In [1]: import numpy as np

In [2]: import numpy.linalg as la

In [3]: np.set_printoptions(precision=4, suppress=True, linewidth=160, sign=" ")

In [4]: def tidy(a):
   ...:     return np.round(a, 4) + 0
   ...: 

In [5]: cent = 5 * np.array([[-1.7, 2.4, -0.9, -1.3],
   ...:     [-0.4, 1.0, 0.1, -0.8],
   ...:     [-1.9, -0.9, 0.7, 0.0]])

In [6]: rng = np.random.default_rng(785)

In [7]: lab = rng.integers(0, 3, 29)

In [8]: K = cent[lab] + rng.normal(size=(29, 4))

In [9]: print(tidy(K))
[[ -8.3334  -7.3508   1.678    0.3415]
 [ -1.3257   4.034    0.6621  -4.2449]
 [-10.3194  -1.9117   3.0642   0.4029]
 [ -9.1656  -3.6189   2.5775  -1.209 ]
 [ -9.7174  -3.5673   4.8194   0.6469]
 [ -3.5888   4.2002  -0.4587  -3.5224]
 [ -9.0139  11.1897  -4.8347  -5.439 ]
 [ -2.6937   6.5769   1.6321  -5.4371]
 [ -7.6455  12.3903  -4.6368  -6.1233]
 [ -8.2469  13.2716  -5.4459  -7.0112]
 [ -7.3315  13.8562  -5.7758  -6.2525]
 [ -2.584    6.388    0.8514  -3.593 ]
 [ -2.4993   4.607   -0.6247  -2.9789]
 [ -3.0854   4.8906  -0.0507  -6.2863]
 [-11.1487  -2.1687   3.6805   2.4021]
 [ -8.9266  -3.992    2.9526   0.2548]
 [ -1.5825   3.7217  -0.0685  -3.4674]
 [ -7.973   12.7952  -3.8069  -8.6114]
 [ -1.5053   5.6916   1.9561  -4.526 ]
 [ -6.7743  -4.2497   3.4634   0.4516]
 [ -2.3536   6.22     0.1898  -3.9441]
 [ -9.7359  -3.7522   3.4169   0.2158]
 [ -2.4246   5.072    1.0905  -5.9021]
 [ -9.5411  13.0628  -4.5326  -7.2144]
 [ -1.5461   5.303    0.7696  -5.3391]
 [ -7.8903  12.4138  -4.1165  -5.3785]
 [ -9.2729  -5.4106   4.8292   1.1457]
 [ -2.5017   3.9757  -0.4073  -4.3051]
 [ -2.6641   5.0874   1.7253  -3.0983]]

In [10]: P = K @ la.solve(K.T @ K, K.T)

In [11]: print(tidy(la.eigvalsh(P)))
[ 0.  0.  0.  0.  0.  0.  0.  0.  0.  0.  0.  0.  0.  0.  0.  0.  0.  0.  0.  0.  0.  0.  0.  0.  0.  1.  1.  1.  1.]

In [12]: print(la.matrix_rank(np.eye(29) - P))
25

In [13]: print(np.allclose(P @ P, P))
True

In [14]: print(tidy(P @ K[:, 1]))
[-7.3508  4.034  -1.9117 -3.6189 -3.5673  4.2002 11.1897  6.5769 12.3903 13.2716 13.8562  6.388   4.607   4.8906 -2.1687 -3.992   3.7217 12.7952  5.6916
 -4.2497  6.22   -3.7522  5.072  13.0628  5.303  12.4138 -5.4106  3.9757  5.0874]

In [15]: cov = K.T @ K

In [16]: print(tidy(np.trace(cov)), tidy((K ** 2).sum()))
3849.3446 3849.3446

In [17]: print(np.allclose(cov, cov.T))
True

In [18]: print(tidy(cov))
[[1339.6094 -561.4414  -27.397   464.5979]
 [-561.4414 1644.4659 -498.4059 -893.3962]
 [ -27.397  -498.4059  284.4252  201.3941]
 [ 464.5979 -893.3962  201.3941  580.8441]]

In [19]: print(tidy(np.diag(cov)))
[ 1339.6094  1644.4659   284.4252   580.8441]

In [20]: w1 = np.array([[1, 3, 5, 4, 0, 3],
    ...:     [4, 2, 5, 0, 3, 4],
    ...:     [2, 2, 1, 5, 2, 5],
    ...:     [2, 2, 0, 5, 1, 4]])

In [21]: c = np.array([-3, 1, -3, 1, -3, 1])

In [22]: H = np.maximum(K @ w1 + c, 0)

In [23]: print(la.matrix_rank(H))
5

In [24]: cent = np.array([[0, 0, 1], [1, 2, 0], [0, 0, 0], [2, 2, 2], [0, 2, 0], [2, 1, 2]])

In [25]: print((H @ cent).round(6).argmax(axis=1))
[ 0  1  0  0  0  1  1  1  1  1  1  1  1  1  1  0  1  1  1  0  1  0  1  1  1  1  0  1  1]

In [26]: x0 = np.array([3, 1, 1, 1])

In [27]: target = K @ x0

In [28]: c, lr = np.zeros(4), 1 / la.norm(K, 2) ** 2

In [29]: for i in range(4):
    ...:     c -= lr * K.T @ (K @ c - target)
    ...:     if i % 1 == 0: print(i, round(la.norm(K @ c - target), 4))
    ...: 
0 52.0812
1 33.3538
2 22.6332
3 16.8473

In [30]: print(tidy(la.cond(K)))
9.3128

In [31]: print(tidy(c))
[ 2.5205 -0.0136 -0.3034  0.3609]

In [32]: mat = np.loadtxt("block4.csv", delimiter=",")

In [33]: print(tidy(mat))
[[ 4.6831 -6.4532 -4.0615]
 [ 7.0664  4.71   -3.0126]
 [ 5.1528 -1.9266  7.4217]]

In [34]: B = np.array([[-5, -2, -5], [-3, -5, 4], [3, 4, -5]])

In [35]: print(tidy(np.einsum("ij,ij->i", mat, mat)))
[ 80.072   81.1936  85.3444]

In [36]: print(tidy(B.T @ mat.T))
[[-16.2407 -58.4997   2.281 ]
 [  6.6537 -49.7332  29.0142]
 [-28.9209  -1.4288 -70.5787]]

In [37]: print(np.vstack([mat, B.T]).shape)
(6, 3)

In [38]: print(tidy(np.einsum("ik,kj->ji", mat, B)))
[[-16.2407 -58.4997   2.281 ]
 [  6.6537 -49.7332  29.0142]
 [-28.9209  -1.4288 -70.5787]]

In [39]: B = mat + rng.integers(-2, 3, (3, 1)) @ rng.integers(-2, 3, (1, 3))

In [40]: print(tidy(B))
[[ 6.6831 -7.4532 -6.0615]
 [ 7.0664  4.71   -3.0126]
 [ 1.1528  0.0734 11.4217]]

In [41]: print(tidy(la.svd(B - mat, compute_uv=False)))
[ 6.7082  0.      0.    ]

In [42]: print(la.matrix_rank(B - mat, tol=1e-8))
1

In [43]: print(np.abs(B - mat).sum(axis=1))
[  5.   0.  10.]

In [44]: Q, evecs = la.qr(mat[:, :1])[0], la.qr(mat[:, 1:])[0]

In [45]: sigma = la.svd(Q.T @ evecs, compute_uv=False)

In [46]: print(tidy(la.norm(Q @ Q.T - evecs @ evecs.T, 2)))
1.0

In [47]: print(tidy(np.degrees(np.arccos(sigma.clip(0, 1)))))
[ 84.9466]

In [48]: w1 = np.array([[1, 0], [2, -1], [-1, -3]])

In [49]: c = np.array([2, 8])

In [50]: H = np.maximum(mat @ w1 + c, 0)

In [51]: print(la.matrix_rank(H))
2

In [52]: cent = np.array([[1, 1, -2], [5, 4, -5]])

In [53]: print((H @ cent).round(6).argmax(axis=1))
[ 0  0  0]

In [54]: F = np.load("test13.npy")

In [55]: print(F)
[[ 2  3  0 -3]
 [ 0  0  0  1]
 [ 1  2  1 -3]
 [-3 -2  1  1]
 [ 2  3  0 -4]]

In [56]: cov = F.T @ F

In [57]: print(cov)
[[ 18  20  -2 -20]
 [ 20  26   0 -29]
 [ -2   0   2  -2]
 [-20 -29  -2  36]]

In [58]: print(tidy(la.svd(F, compute_uv=False) ** 2))
[ 74.5062   6.8245   0.4673   0.202 ]

In [59]: print((F @ F.T).shape)
(5, 5)

In [60]: print(la.matrix_rank(cov))
4

In [61]: print(np.allclose(cov, cov.T))
True

In [62]: P = F @ la.solve(F.T @ F, F.T)

In [63]: print(tidy((np.eye(5) - P) @ F))
[[ 0.  0.  0.  0.]
 [ 0.  0.  0.  0.]
 [ 0.  0.  0.  0.]
 [ 0.  0.  0.  0.]
 [ 0.  0.  0.  0.]]

In [64]: print(np.allclose(P @ P, P))
True

In [65]: print(tidy(P))
[[ 0.6667  0.3333  0.      0.      0.3333]
 [ 0.3333  0.6667  0.      0.     -0.3333]
 [ 0.      0.      1.      0.      0.    ]
 [ 0.      0.      0.      1.      0.    ]
 [ 0.3333 -0.3333  0.      0.      0.6667]]

In [66]: print(la.matrix_rank(np.eye(5) - P))
1

In [67]: print(tidy(np.diag(P)))
[ 0.6667  0.6667  1.      1.      0.6667]

In [68]: E = np.array([[4.0, 1.0, 0.0], [0.0, 4.0, 1.0], [0.0, 0.0, 4.0]])

In [69]: x0 = np.array([-1, 2, -3])

In [70]: print(E @ (2 * x0))
[ -4.  10. -24.]

In [71]: print(np.sign((E @ x0).round(6)))
[-1.  1. -1.]

In [72]: print(la.norm(E @ x0) <= la.norm(E, 2) * la.norm(x0) + 1e-9)
True

In [73]: B = np.array([[1, -2, 0], [0, 0, 0]])

In [74]: cent = np.kron(B, E)

In [75]: print(cent.shape)
(6, 9)

In [76]: print(la.matrix_rank(cent))
3

In [77]: print(cent)
[[ 4.  1.  0. -8. -2. -0.  0.  0.  0.]
 [ 0.  4.  1. -0. -8. -2.  0.  0.  0.]
 [ 0.  0.  4. -0. -0. -8.  0.  0.  0.]
 [ 0.  0.  0.  0.  0.  0.  0.  0.  0.]
 [ 0.  0.  0.  0.  0.  0.  0.  0.  0.]
 [ 0.  0.  0.  0.  0.  0.  0.  0.  0.]]
